% ipython --no-banner

In [1]: import numpy as np

In [2]: import numpy.linalg as la

In [3]: np.set_printoptions(precision=2, suppress=True, linewidth=120, floatmode="fixed")

In [4]: m1 = np.array([[0, 0, 0, 2],
   ...:     [0, 0, 0, 2],
   ...:     [0, -4, 0, 0],
   ...:     [0, 0, 0, 0],
   ...:     [0, -8, 0, 9]])

In [5]: la.matrix_rank(m1, rtol=0.1)
Out[5]: np.int64(2)

In [6]: la.cond(m1) > 100
Out[6]: np.True_

In [7]: rk = la.matrix_rank(m1)

In [8]: rk
Out[8]: np.int64(2)

In [9]: N = la.svd(m1)[2][rk:].T

In [10]: [int(la.matrix_rank(np.delete(m1, i, axis=0))) for i in range(5)]
Out[10]: [2, 2, 2, 2, 2]

In [11]: N @ N.T
Out[11]: 
array([[1.00, 0.00, 0.00, 0.00],
       [0.00, 0.00, 0.00, 0.00],
       [0.00, 0.00, 1.00, 0.00],
       [0.00, 0.00, 0.00, 0.00]])

In [12]: np.allclose(m1 @ N, 0)
Out[12]: True

In [13]: left, sigma, vt = la.svd(m1)

In [14]: vecs = vt[:(sigma > 1e-8).sum()]

In [15]: rng = np.random.default_rng(19837)

In [16]: x0 = m1[4] + 2 * m1[0] + rng.integers(2) * np.eye(4)[2]

In [17]: x0
Out[17]: array([ 0.00, -8.00,  1.00, 13.00])

In [18]: round(float(la.norm(x0 - vecs.T @ vecs @ x0)), 2)
Out[18]: 1.0

In [19]: np.allclose(vecs.T @ vecs @ x0, x0)
Out[19]: False

In [20]: np.diag(vecs.T @ vecs)
Out[20]: array([0.00, 1.00, 0.00, 1.00])

In [21]: M2 = np.array([[6, 9], [9, 4], [3, 6], [3, 0]])

In [22]: np.einsum("ij,ij->i", m1, m1)
Out[22]: array([  4,   4,  16,   0, 145])

In [23]: np.vstack([m1, M2.T]).shape
Out[23]: (7, 4)

In [24]: la.matrix_rank(m1 @ M2)
Out[24]: np.int64(2)

In [25]: np.einsum("ik,kj->ij", m1, M2)
Out[25]: 
array([[  6,   0],
       [  6,   0],
       [-36, -16],
       [  0,   0],
       [-45, -32]])

In [26]: np.einsum("ik,kj->ji", m1, M2)
Out[26]: 
array([[  6,   6, -36,   0, -45],
       [  0,   0, -16,   0, -32]])

In [27]: u = np.array([2, 1, -1, 0, 1, 0, -1, 0, -1, 1, -2])

In [28]: g = np.array([2, 1, 0, 0, 0, 0, 0, 0])

In [29]: F = np.outer(u, g)

In [30]: F
Out[30]: 
array([[ 4,  2,  0,  0,  0,  0,  0,  0],
       [ 2,  1,  0,  0,  0,  0,  0,  0],
       [-2, -1,  0,  0,  0,  0,  0,  0],
       [ 0,  0,  0,  0,  0,  0,  0,  0],
       [ 2,  1,  0,  0,  0,  0,  0,  0],
       [ 0,  0,  0,  0,  0,  0,  0,  0],
       [-2, -1,  0,  0,  0,  0,  0,  0],
       [ 0,  0,  0,  0,  0,  0,  0,  0],
       [-2, -1,  0,  0,  0,  0,  0,  0],
       [ 2,  1,  0,  0,  0,  0,  0,  0],
       [-4, -2,  0,  0,  0,  0,  0,  0]])

In [31]: np.abs(np.diag(la.qr(F)[1])) > 1e-9
Out[31]: array([ True, False, False, False, False, False, False, False])

In [32]: np.allclose(F[:-1].T @ la.lstsq(F[:-1].T, F[-1])[0], F[-1])
Out[32]: True

In [33]: la.lstsq(F[:-1].T, F[-1])[2]
Out[33]: np.int32(1)

In [34]: x0 = np.array([0, 0, 2, 2, 2, 1, 0, 1])

In [35]: a = np.maximum(F @ x0, 0)

In [36]: np.maximum(F @ (3 * x0), 0)
Out[36]: array([0, 0, 0, 0, 0, 0, 0, 0, 0, 0, 0])

In [37]: F.T @ a
Out[37]: array([0, 0, 0, 0, 0, 0, 0, 0])

In [38]: np.flatnonzero(a > 1e-9)
Out[38]: array([], dtype=int64)

In [39]: np.tanh(F @ x0)
Out[39]: array([0.00, 0.00, 0.00, 0.00, 0.00, 0.00, 0.00, 0.00, 0.00, 0.00, 0.00])

In [40]: left, sigma, vt = la.svd(F)

In [41]: vecs = vt[:(sigma > 1e-8).sum()]

In [42]: x0 = F[8] + 4 * F[5] + rng.integers(2) * np.eye(8)[2]

In [43]: x0
Out[43]: array([-2.00, -1.00,  1.00,  0.00,  0.00,  0.00,  0.00,  0.00])

In [44]: round(float(la.norm(x0 - vecs.T @ vecs @ x0)), 2)
Out[44]: 1.0

In [45]: la.matrix_rank(np.vstack([F, x0]))
Out[45]: np.int64(2)

In [46]: left, sigma, vt = la.svd(F)

In [47]: sigma.round(2) + 0
Out[47]: array([8.37, 0.00, 0.00, 0.00, 0.00, 0.00, 0.00, 0.00])

In [48]: M2 = left[:, :1] @ np.diag(sigma[:1]) @ vt[:1]

In [49]: round(la.norm(F - M2, 2), 2), round(sigma[1], 2)
Out[49]: (np.float64(0.0), np.float64(0.0))

In [50]: la.matrix_rank(F, rtol=0.05)
Out[50]: np.int64(1)

In [51]: round(np.abs(F - M2).max(), 2)
Out[51]: np.float64(0.0)

In [52]: round(la.norm(F - M2) / la.norm(F), 2)
Out[52]: np.float64(0.0)

In [53]: w1 = np.array([[0, 0, 3, 1],
    ...:     [3, 2, 0, 1],
    ...:     [2, 3, 3, 0],
    ...:     [0, 2, 2, 3],
    ...:     [1, 0, 2, 3],
    ...:     [2, 0, 1, 2],
    ...:     [3, 0, 1, 1],
    ...:     [3, 3, 1, 0]])

In [54]: beta = np.array([2, 2, 3, 1])

In [55]: hid = np.maximum(F @ w1 + beta, 0)

In [56]: la.matrix_rank(hid)
Out[56]: np.int64(2)

In [57]: (hid > 0).mean(axis=0)
Out[57]: array([0.64, 0.64, 0.64, 0.64])

In [58]: hid
Out[58]: 
array([[ 8,  6, 15,  7],
       [ 5,  4,  9,  4],
       [ 0,  0,  0,  0],
       [ 2,  2,  3,  1],
       [ 5,  4,  9,  4],
       [ 2,  2,  3,  1],
       [ 0,  0,  0,  0],
       [ 2,  2,  3,  1],
       [ 0,  0,  0,  0],
       [ 5,  4,  9,  4],
       [ 0,  0,  0,  0]])

In [59]: (hid > 0).astype(int)
Out[59]: 
array([[1, 1, 1, 1],
       [1, 1, 1, 1],
       [0, 0, 0, 0],
       [1, 1, 1, 1],
       [1, 1, 1, 1],
       [1, 1, 1, 1],
       [0, 0, 0, 0],
       [1, 1, 1, 1],
       [0, 0, 0, 0],
       [1, 1, 1, 1],
       [0, 0, 0, 0]])

In [60]: W2 = np.array([[5, 1], [0, 0], [1, 4], [5, 2]])

In [61]: (hid @ W2).round(6).argmax(axis=1)
Out[61]: array([0, 0, 0, 0, 0, 0, 0, 0, 0, 0, 0])

In [62]: w1 @ W2
Out[62]: 
array([[ 8, 14],
       [20,  5],
       [13, 14],
       [17, 14],
       [22, 15],
       [21, 10],
       [21,  9],
       [16,  7]])

In [63]: hid @ W2
Out[63]: 
array([[90, 82],
       [54, 49],
       [ 0,  0],
       [18, 16],
       [54, 49],
       [18, 16],
       [ 0,  0],
       [18, 16],
       [ 0,  0],
       [54, 49],
       [ 0,  0]])

In [64]: A = np.tril(np.array([[-3, 1, 0, -3, 0, -3, -2],
    ...:     [-2, -5, -2, 1, -3, 5, 2],
    ...:     [-1, -4, 4, -3, 3, 4, 1],
    ...:     [1, 2, 3, -2, 1, 4, 4],
    ...:     [5, -5, 0, -1, 5, 5, -3],
    ...:     [-2, 2, -4, -4, -5, 2, 1],
    ...:     [3, 4, 5, 4, 4, 2, 0]]), -1) + np.eye(7, dtype=int)

In [65]: A
Out[65]: 
array([[ 1,  0,  0,  0,  0,  0,  0],
       [-2,  1,  0,  0,  0,  0,  0],
       [-1, -4,  1,  0,  0,  0,  0],
       [ 1,  2,  3,  1,  0,  0,  0],
       [ 5, -5,  0, -1,  1,  0,  0],
       [-2,  2, -4, -4, -5,  1,  0],
       [ 3,  4,  5,  4,  4,  2,  1]])

In [66]: z = rng.permutation(7)

In [67]: z
Out[67]: array([0, 6, 1, 2, 4, 3, 5])

In [68]: M2 = A[z][:, z]

In [69]: round(float(la.det(M2)), 2), round(float(la.det(A[z])), 2)
Out[69]: (1.0, 1.0)

In [70]: left, sigma, vt = la.svd(A, full_matrices=False)

In [71]: np.allclose(left * sigma @ vt, A)
Out[71]: True

In [72]: np.cumsum(sigma ** 2) / np.sum(sigma ** 2)
Out[72]: array([0.57, 0.88, 0.97, 0.99, 1.00, 1.00, 1.00])

In [73]: np.abs(vt[0])
Out[73]: array([0.37, 0.16, 0.58, 0.47, 0.52, 0.08, 0.06])

In [74]: np.round(vt @ vt.T, 2) + 0
Out[74]: 
array([[1.00, 0.00, 0.00, 0.00, 0.00, 0.00, 0.00],
       [0.00, 1.00, 0.00, 0.00, 0.00, 0.00, 0.00],
       [0.00, 0.00, 1.00, 0.00, 0.00, 0.00, 0.00],
       [0.00, 0.00, 0.00, 1.00, 0.00, 0.00, 0.00],
       [0.00, 0.00, 0.00, 0.00, 1.00, 0.00, 0.00],
       [0.00, 0.00, 0.00, 0.00, 0.00, 1.00, 0.00],
       [0.00, 0.00, 0.00, 0.00, 0.00, 0.00, 1.00]])

In [75]: np.round(left.T @ A @ vt.T, 2) + 0
Out[75]: 
array([[11.80,  0.00,  0.00,  0.00,  0.00,  0.00,  0.00],
       [ 0.00,  8.68,  0.00,  0.00,  0.00,  0.00,  0.00],
       [ 0.00,  0.00,  4.61,  0.00,  0.00,  0.00,  0.00],
       [ 0.00,  0.00,  0.00,  2.32,  0.00,  0.00,  0.00],
       [ 0.00,  0.00,  0.00,  0.00,  1.61,  0.00,  0.00],
       [ 0.00,  0.00,  0.00,  0.00,  0.00,  0.41,  0.00],
       [ 0.00,  0.00,  0.00,  0.00,  0.00,  0.00,  0.00]])

In [76]: np.abs(left[:, 0]).round(6).argmax()
Out[76]: np.int64(6)

In [77]: (A + A.T) / 2
Out[77]: 
array([[ 1.00, -1.00, -0.50,  0.50,  2.50, -1.00,  1.50],
       [-1.00,  1.00, -2.00,  1.00, -2.50,  1.00,  2.00],
       [-0.50, -2.00,  1.00,  1.50,  0.00, -2.00,  2.50],
       [ 0.50,  1.00,  1.50,  1.00, -0.50, -2.00,  2.00],
       [ 2.50, -2.50,  0.00, -0.50,  1.00, -2.50,  2.00],
       [-1.00,  1.00, -2.00, -2.00, -2.50,  1.00,  1.00],
       [ 1.50,  2.00,  2.50,  2.00,  2.00,  1.00,  1.00]])

In [78]: round(np.abs(la.eigvals(A)).max(), 2)
Out[78]: np.float64(1.0)

In [79]: np.trace(A)
Out[79]: np.int64(7)
